In [1]: import numpy as np

In [2]: from numpy import linalg as LA

In [3]: np.set_printoptions(suppress=True, linewidth=200)

In [4]: M = np.loadtxt("data.csv", delimiter=",")

In [5]: print(M)
[[-6.7 -2.  -5.  -7.   8.   7.   3.   3.  -2.  -1.   8.   0. ]
 [ 6.   0.3  3.  -4.   5.   5.  -7.  -9.  -5.  -8.  -1.  -6. ]
 [ 7.   6.   7.3  1.  -4.  -8.  -2.  -2.   8.   8.   0.   9. ]
 [ 4.  -3.  -5.  -8.7 -5.  -5.  -9.  -5.   3.  -5.  -5.   2. ]
 [ 2.  -1.   1.  -2.   5.3 -1.  -4.   5.  -4.   3.   8.  -8. ]
 [-7.   7.   0.   8.  -4.  -2.7  5.  -5.   3.  -1.  -9.   4. ]
 [-5.   9.  -6.   2.   3.  -2.  -6.7 -3.  -1.   4.   7.   8. ]
 [-4.   7.   0.  -2.   2.   6.   7.  -2.7  9.   0.  -8.   7. ]
 [-3.   7.  -7.   5.   8.   4.  -5.   3.  -5.7  6.  -4.   2. ]
 [-2.  -6.   9.  -9.   1.  -6.   4.  -8.   2.   9.3 -2.   3. ]
 [ 7.   6.   1.  -8.  -3.  -8.  -6.  -1.   9.   8.   9.3  3. ]
 [-7.  -2.  -5.  -7.   8.   7.   3.   3.  -2.  -1.   8.   0.3]]

In [6]: rng = np.random.default_rng(21)

In [7]: z = rng.permutation(12)

In [8]: out = M[:, z] * rng.choice([-1, 1], 12)

In [9]: print(out)
[[-3.  -2.   7.   8.  -2.  -6.7 -8.   3.  -1.  -7.   0.  -5. ]
 [ 9.  -5.   5.   5.   0.3  6.   1.  -7.  -8.  -4.  -6.   3. ]
 [ 2.   8.  -8.  -4.   6.   7.  -0.  -2.   8.   1.   9.   7.3]
 [ 5.   3.  -5.  -5.  -3.   4.   5.  -9.  -5.  -8.7  2.  -5. ]
 [-5.  -4.  -1.   5.3 -1.   2.  -8.  -4.   3.  -2.  -8.   1. ]
 [ 5.   3.  -2.7 -4.   7.  -7.   9.   5.  -1.   8.   4.   0. ]
 [ 3.  -1.  -2.   3.   9.  -5.  -7.  -6.7  4.   2.   8.  -6. ]
 [ 2.7  9.   6.   2.   7.  -4.   8.   7.   0.  -2.   7.   0. ]
 [-3.  -5.7  4.   8.   7.  -3.   4.  -5.   6.   5.   2.  -7. ]
 [ 8.   2.  -6.   1.  -6.  -2.   2.   4.   9.3 -9.   3.   9. ]
 [ 1.   9.  -8.  -3.   6.   7.  -9.3 -6.   8.  -8.   3.   1. ]
 [-3.  -2.   7.   8.  -2.  -7.  -8.   3.  -1.  -7.   0.3 -5. ]]

In [10]: left, _, Vt = LA.svd(M.T @ out)

In [11]: print(np.round(left @ Vt, 1) + 0)
[[ 0.  0.  0.  0.  0.  1.  0.  0.  0.  0.  0.  0.]
 [ 0.  0.  0.  0.  1.  0.  0.  0.  0.  0.  0.  0.]
 [ 0.  0.  0.  0.  0.  0.  0.  0.  0.  0.  0.  1.]
 [ 0.  0.  0.  0.  0.  0.  0.  0.  0.  1.  0.  0.]
 [ 0.  0.  0.  1.  0.  0.  0.  0.  0.  0.  0.  0.]
 [ 0.  0.  1.  0.  0.  0.  0.  0.  0.  0.  0.  0.]
 [ 0.  0.  0.  0.  0.  0.  0.  1.  0.  0.  0.  0.]
 [-1.  0.  0.  0.  0.  0.  0.  0.  0.  0.  0.  0.]
 [ 0.  1.  0.  0.  0.  0.  0.  0.  0.  0.  0.  0.]
 [ 0.  0.  0.  0.  0.  0.  0.  0.  1.  0.  0.  0.]
 [ 0.  0.  0.  0.  0.  0. -1.  0.  0.  0.  0.  0.]
 [ 0.  0.  0.  0.  0.  0.  0.  0.  0.  0.  1.  0.]]

In [12]: print(round(float(LA.norm(out, 2) / LA.norm(out)), 1))
0.5

In [13]: print(round(np.log10(LA.cond(out))))
3

In [14]: print([round(float(x), 1) for x in LA.svd(out, compute_uv=False)[:3]])
[35.3, 29.6, 26.8]

In [15]: left, s, Vt = LA.svd(M, full_matrices=False)

In [16]: print(left.shape, s.shape, Vt.shape)
(12, 12) (12,) (12, 12)

In [17]: print(np.round(np.sqrt((s ** 2).sum()), 1), np.round(LA.norm(M), 1))
65.8 65.8

In [18]: print(np.round(np.cumsum(s ** 2) / np.sum(s ** 2), 1))
[0.3 0.5 0.7 0.8 0.9 0.9 1.  1.  1.  1.  1.  1. ]

In [19]: print(np.round(left.T @ M @ Vt.T, 1) + 0)
[[35.3  0.   0.   0.   0.   0.   0.   0.   0.   0.   0.   0. ]
 [ 0.  29.6  0.   0.   0.   0.   0.   0.   0.   0.   0.   0. ]
 [ 0.   0.  26.8  0.   0.   0.   0.   0.   0.   0.   0.   0. ]
 [ 0.   0.   0.  22.9  0.   0.   0.   0.   0.   0.   0.   0. ]
 [ 0.   0.   0.   0.  20.   0.   0.   0.   0.   0.   0.   0. ]
 [ 0.   0.   0.   0.   0.  15.4  0.   0.   0.   0.   0.   0. ]
 [ 0.   0.   0.   0.   0.   0.  13.   0.   0.   0.   0.   0. ]
 [ 0.   0.   0.   0.   0.   0.   0.  10.5  0.   0.   0.   0. ]
 [ 0.   0.   0.   0.   0.   0.   0.   0.   6.4  0.   0.   0. ]
 [ 0.   0.   0.   0.   0.   0.   0.   0.   0.   2.4  0.   0. ]
 [ 0.   0.   0.   0.   0.   0.   0.   0.   0.   0.   0.8  0. ]
 [ 0.   0.   0.   0.   0.   0.   0.   0.   0.   0.   0.   0.1]]

In [20]: print(np.abs(left[:, 0]).round(6).argmax())
2

In [21]: print([round(float(x), 1) for x in LA.svd(M, compute_uv=False)[:3]])
[35.3, 29.6, 26.8]

In [22]: print(LA.matrix_rank(M, rtol=0.1))
9

In [23]: print(round(LA.norm(M, 2) / LA.norm(M), 1))
0.5

In [24]: print(np.round(np.abs(LA.svd(M)[2][-1]), 1) + 0)
[0.2 0.3 0.4 0.4 0.5 0.2 0.1 0.3 0.4 0.  0.1 0.1]

In [25]: E = np.loadtxt("arr.csv", delimiter=",")

In [26]: print(E.round(1))
[[ 1.   0.   0.   0.   0.   0.   0.   0.   0.   0.   0.   0.   0.   0. ]
 [ 0.   1.   0.   0.   0.   0.   0.   0.   0.   0.   0.   0.   0.   0. ]
 [ 0.   0.   1.   0.   0.   0.   0.   0.   0.   0.   0.   0.   0.   0. ]
 [ 0.   0.   0.   0.5  0.   0.  -0.9  0.   0.   0.   0.   0.   0.   0. ]
 [ 0.   0.   0.   0.   1.   0.   0.   0.   0.   0.   0.   0.   0.   0. ]
 [ 0.   0.   0.   0.   0.   1.   0.   0.   0.   0.   0.   0.   0.   0. ]
 [ 0.   0.   0.   0.9  0.   0.   0.5  0.   0.   0.   0.   0.   0.   0. ]
 [ 0.   0.   0.   0.   0.   0.   0.   1.   0.   0.   0.   0.   0.   0. ]
 [ 0.   0.   0.   0.   0.   0.   0.   0.   1.   0.   0.   0.   0.   0. ]
 [ 0.   0.   0.   0.   0.   0.   0.   0.   0.   1.   0.   0.   0.   0. ]
 [ 0.   0.   0.   0.   0.   0.   0.   0.   0.   0.   1.   0.   0.   0. ]
 [ 0.   0.   0.   0.   0.   0.   0.   0.   0.   0.   0.   1.   0.   0. ]
 [ 0.   0.   0.   0.   0.   0.   0.   0.   0.   0.   0.   0.   1.   0. ]
 [ 0.   0.   0.   0.   0.   0.   0.   0.   0.   0.   0.   0.   0.   1. ]]

In [27]: print(np.round(LA.svd(E, compute_uv=False), 1))
[1. 1. 1. 1. 1. 1. 1. 1. 1. 1. 1. 1. 1. 1.]

In [28]: r0, g = E[3], E[8]

In [29]: print(r0 @ r0)
1.0

In [30]: print(r0 @ g)
0.0

In [31]: p = (r0 @ g) / (r0 @ r0) * r0

In [32]: print(g - p)
[0. 0. 0. 0. 0. 0. 0. 0. 1. 0. 0. 0. 0. 0.]

In [33]: print(LA.matrix_rank(np.outer(r0, g)))
1

In [34]: print(round(LA.norm(r0 + g) ** 2 + LA.norm(r0 - g) ** 2, 1))
4.0

In [35]: mat = np.load("w.npy")

In [36]: print(mat)
[[2 1 2 1]
 [0 1 0 1]
 [2 1 2 1]
 [0 1 0 1]]

In [37]: left, s, Vt = LA.svd(mat)

In [38]: print(np.argmax(s[:-1] / (s[1:] + 1e-6)) + 1)
2

In [39]: out = left[:, :2] @ np.diag(s[:2]) @ Vt[:2]

In [40]: print(round(float(np.abs(mat - out).max()), 1))
0.0

In [41]: print(round(LA.norm(mat - out, 2), 1), np.round(s[2], 1))
0.0 0.0

In [42]: print(round(LA.det(mat[::-1]), 1))
0.0

In [43]: print(np.round(LA.eigvals(mat), 1) + 0)
[4. 0. 2. 0.]

In [44]: print(np.round(LA.eigvals(mat).sum().real, 1))
6.0

In [45]: print(round(LA.det(2 * mat), 1), np.round(LA.det(mat), 1))
0.0 0.0

In [46]: P = np.triu(np.array([[0, 2, 1, 2], [0, -1, -2, 0], [0, -1, 1, 1], [-1, 1, 2, 2]]), 1) + np.eye(4)

In [47]: out = P @ mat @ LA.inv(P)

In [48]: print(LA.matrix_rank(out))
2

In [49]: print(P @ mat - mat @ P)
[[ 2.  1.  2. -1.]
 [-4. -2. -2. -2.]
 [ 0. -3.  0. -5.]
 [ 0.  0.  2.  0.]]

In [50]: print(out)
[[ 4. -2. -4.  2.]
 [-4.  7. 14. -7.]
 [ 2. -2. -4.  2.]
 [ 0.  1.  2. -1.]]

In [51]: out = mat / np.sqrt((mat ** 2).mean(axis=1, keepdims=True))

In [52]: print(out[3].round(1))
[0.  1.4 0.  1.4]

In [53]: print(np.round(LA.norm(out, axis=1), 1))
[2. 2. 2. 2.]

In [54]: print(LA.matrix_rank(out) == LA.matrix_rank(mat))
True
